$ python -q
>>> import numpy as np
>>> import numpy.linalg as la
>>> np.set_printoptions(suppress=True, linewidth=120)
>>> rnd = lambda a: np.round(a, 2) + 0
>>> rng = np.random.default_rng(999)
>>> ang = np.sort(rng.uniform(-2, 2, 48))
>>> F = np.c_[ang, ang ** 2, ang ** 3] @ np.array([[1, 1, 1], [1, 0, 1], [4, 2, 4]])
>>> print(rnd(F))
[[-23.18 -14.19 -23.18]
 [-21.73 -13.37 -21.73]
 [-15.78  -9.99 -15.78]
 [-11.59  -7.58 -11.59]
 [-11.15  -7.32 -11.15]
 [ -9.68  -6.46  -9.68]
 [ -8.7   -5.87  -8.7 ]
 [ -8.69  -5.87  -8.69]
 [ -8.61  -5.82  -8.61]
 [ -7.53  -5.18  -7.53]
 [ -7.28  -5.02  -7.28]
 [ -2.54  -2.05  -2.54]
 [ -2.42  -1.96  -2.42]
 [ -2.25  -1.85  -2.25]
 [ -1.91  -1.62  -1.91]
 [ -0.82  -0.81  -0.82]
 [ -0.45  -0.49  -0.45]
 [ -0.45  -0.48  -0.45]
 [ -0.27  -0.31  -0.27]
 [ -0.22  -0.25  -0.22]
 [ -0.07  -0.07  -0.07]
 [ -0.02  -0.02  -0.02]
 [  0.05   0.05   0.05]
 [  0.11   0.1    0.11]
 [  0.33   0.25   0.33]
 [  0.35   0.27   0.35]
 [  0.4    0.3    0.4 ]
 [  0.48   0.34   0.48]
 [  1.     0.62   1.  ]
 [  1.01   0.63   1.01]
 [  1.22   0.74   1.22]
 [  1.3    0.77   1.3 ]
 [  1.54   0.89   1.54]
 [  2.45   1.33   2.45]
 [  3.95   2.04   3.95]
 [  4.08   2.1    4.08]
 [  4.81   2.44   4.81]
 [  6.02   3.01   6.02]
 [  6.13   3.06   6.13]
 [  7.91   3.89   7.91]
 [ 10.98   5.32  10.98]
 [ 14.11   6.78  14.11]
 [ 20.81   9.92  20.81]
 [ 22.11  10.53  22.11]
 [ 27.34  12.98  27.34]
 [ 29.12  13.82  29.12]
 [ 29.66  14.07  29.66]
 [ 31.5   14.94  31.5 ]]
>>> rk = la.matrix_rank(F)
>>> print(rk)
2
>>> ns = la.svd(F)[2][rk:].T
>>> print([int(la.matrix_rank(F[:, :j + 1])) for j in range(3)])
[1, 2, 2]
>>> print([int(la.matrix_rank(np.delete(F, i, axis=0))) for i in range(48)])
[2, 2, 2, 2, 2, 2, 2, 2, 2, 2, 2, 2, 2, 2, 2, 2, 2, 2, 2, 2, 2, 2, 2, 2, 2, 2, 2, 2, 2, 2, 2, 2, 2, 2, 2, 2, 2, 2, 2, 2, 2, 2, 2, 2, 2, 2, 2, 2]
>>> print(rnd(ns @ ns.T))
[[ 0.5  0.  -0.5]
 [ 0.   0.   0. ]
 [-0.5  0.   0.5]]
>>> A2 = F / np.sqrt((F ** 2).mean(axis=1, keepdims=True))
>>> print(la.matrix_rank(A2) == la.matrix_rank(F))
True
>>> E = np.array([[1, 3, 1, 3, 1, 3],
...     [-2, -2, -2, -2, -2, -2],
...     [1, 2, 1, 2, 1, 2],
...     [1, 3, 1, 3, 1, 3],
...     [-2, -2, -2, -2, -2, -2],
...     [1, 2, 1, 2, 1, 2]])
>>> print(E)
[[ 1  3  1  3  1  3]
 [-2 -2 -2 -2 -2 -2]
 [ 1  2  1  2  1  2]
 [ 1  3  1  3  1  3]
 [-2 -2 -2 -2 -2 -2]
 [ 1  2  1  2  1  2]]
>>> rk = la.matrix_rank(E)
>>> print(rk)
2
>>> ns = la.svd(E)[2][rk:].T
>>> print(rnd(ns @ ns.T))
[[ 0.67  0.   -0.33  0.   -0.33  0.  ]
 [ 0.    0.67  0.   -0.33  0.   -0.33]
 [-0.33  0.    0.67  0.   -0.33  0.  ]
 [ 0.   -0.33  0.    0.67  0.   -0.33]
 [-0.33  0.   -0.33  0.    0.67  0.  ]
 [ 0.   -0.33  0.   -0.33  0.    0.67]]
>>> print(la.matrix_rank(E.T @ E), la.matrix_rank(E @ E.T))
2 2
>>> Uu, sv, Vh = la.svd(E)
>>> print(rnd(sv))
[11.5   2.39  0.    0.    0.    0.  ]
>>> print(np.argmax(sv[:-1] / (sv[1:] + 1e-6)) + 1)
2
>>> A2 = Uu[:, :2] @ np.diag(sv[:2]) @ Vh[:2]
>>> print(la.matrix_rank(A2))
2
>>> print(rnd(la.norm(E - A2) / la.norm(E)))
0.0
>>> print(rnd(A2))
[[ 1.  3.  1.  3.  1.  3.]
 [-2. -2. -2. -2. -2. -2.]
 [ 1.  2.  1.  2.  1.  2.]
 [ 1.  3.  1.  3.  1.  3.]
 [-2. -2. -2. -2. -2. -2.]
 [ 1.  2.  1.  2.  1.  2.]]
